In [1]: import numpy as np

In [2]: np.set_printoptions(precision=1, suppress=True, linewidth=100, legacy="1.25")

In [3]: m1 = np.loadtxt("case2.csv", delimiter=",")

In [4]: m1
Out[4]: 
array([[ 2.,  0.,  2.],
       [ 1.,  2.,  0.],
       [ 1.,  0.,  2.],
       [ 1., -2.,  2.]])

In [5]: Y = np.c_[m1[:, :1] @ np.array([[-1]]), np.array([-3, -1, 3, 4])]

In [6]: Y
Out[6]: 
array([[-2., -3.],
       [-1., -1.],
       [-1.,  3.],
       [-1.,  4.]])

In [7]: np.round(np.linalg.lstsq(m1, Y[:, 0])[0], 1) + 0
Out[7]: array([-1.,  0.,  0.])

In [8]: np.linalg.matrix_rank(Y)
Out[8]: 2

In [9]: hat = Y @ np.linalg.solve(Y.T @ Y, Y.T)

In [10]: print(np.linalg.matrix_rank(np.eye(4) - hat))
2

In [11]: np.round((np.eye(4) - hat) @ Y, 1) + 0
Out[11]: 
array([[0., 0.],
       [0., 0.],
       [0., 0.],
       [0., 0.]])

In [12]: print(np.diag(hat))
[0.8 0.2 0.4 0.6]

In [13]: Q, evecs = np.linalg.qr(m1[:, :2])[0], np.linalg.qr(m1[:, 2:])[0]

In [14]: sig = np.linalg.svd(Q.T @ evecs, compute_uv=False)

In [15]: (sig > 0.9).sum()
Out[15]: 1

In [16]: hat = m1 @ np.linalg.solve(m1.T @ m1, m1.T)

In [17]: print(np.round(np.linalg.eigvalsh(hat), 1) + 0)
[0. 1. 1. 1.]

In [18]: np.round(hat @ m1[:, 2], 1) + 0
Out[18]: array([2., 0., 2., 2.])

In [19]: print(np.linalg.matrix_rank(np.eye(4) - hat))
1

In [20]: E = np.load("run1.npy")

In [21]: print(E)
[[3 5 6]
 [6 3 5]
 [5 6 3]]

In [22]: round(np.linalg.eigvals(E).sum().real, 1)
Out[22]: 9.0

In [23]: np.einsum("ii->", E)
Out[23]: 9

In [24]: np.einsum("ij,ji->", E, E)
Out[24]: 207

In [25]: np.linalg.eigvals(E)
Out[25]: array([14. +0.j , -2.5+0.9j, -2.5-0.9j])

In [26]: round(np.linalg.det(E[::-1]), 1)
Out[26]: -98.0

In [27]: round(float(np.linalg.det(E.T)), 1)
Out[27]: 98.0

In [28]: Q = E.astype(float).copy()

In [29]: for j in range(3):
    ...:     Q[:, j] -= Q[:, :j] @ (Q[:, :j].T @ Q[:, j])
    ...:     Q[:, j] /= np.linalg.norm(Q[:, j])
    ...: 

In [30]: Q
Out[30]: 
array([[ 0.4,  0.6,  0.7],
       [ 0.7, -0.7,  0.2],
       [ 0.6,  0.4, -0.7]])

In [31]: x0 = np.array([1, -1, 3])

In [32]: target = E @ x0

In [33]: b, lr = np.zeros(3), 1 / np.linalg.norm(E, 2) ** 2

In [34]: for i in range(30):
    ...:     b -= lr * E.T @ (E @ b - target)
    ...:     if i % 5 == 0: print(i, round(np.linalg.norm(E @ b - target), 1))
    ...: 
0 7.2
5 6.0
10 5.0
15 4.2
20 3.5
25 2.9

In [35]: print(b)
[ 1.  -0.3  2.3]

In [36]: C2 = m1.T @ m1

In [37]: (m1 @ m1.T).shape
Out[37]: (4, 4)

In [38]: print(np.diag(C2))
[ 7.  8. 12.]

In [39]: np.linalg.matrix_rank(C2)
Out[39]: 3

In [40]: print(np.allclose(C2, C2.T))
True

In [41]: f, g = E[2], E[1]

In [42]: f @ g
Out[42]: 63

In [43]: p = (f @ g) / (f @ f) * f

In [44]: p
Out[44]: array([4.5, 5.4, 2.7])

In [45]: round(float((g - p) @ f), 1)
Out[45]: -0.0

In [46]: K = np.loadtxt("data.csv", delimiter=",")

In [47]: K.round(1) + 0
Out[47]: 
array([[-0.3, -0.1,  0.1,  0.9],
       [ 0.4, -0.8,  0.5,  0. ],
       [ 0.9,  0.2, -0.3,  0.3],
       [ 0.1,  0.5,  0.8,  0. ]])

In [48]: Q, evecs = np.linalg.qr(K[:, :3])[0], np.linalg.qr(K[:, 3:])[0]

In [49]: sig = np.linalg.svd(Q.T @ evecs, compute_uv=False)

In [50]: print(np.degrees(np.arccos(sig.clip(0, 1))))
[90.]

In [51]: round(float(np.linalg.norm(Q @ Q.T - evecs @ evecs.T, 2)), 1)
Out[51]: 1.0
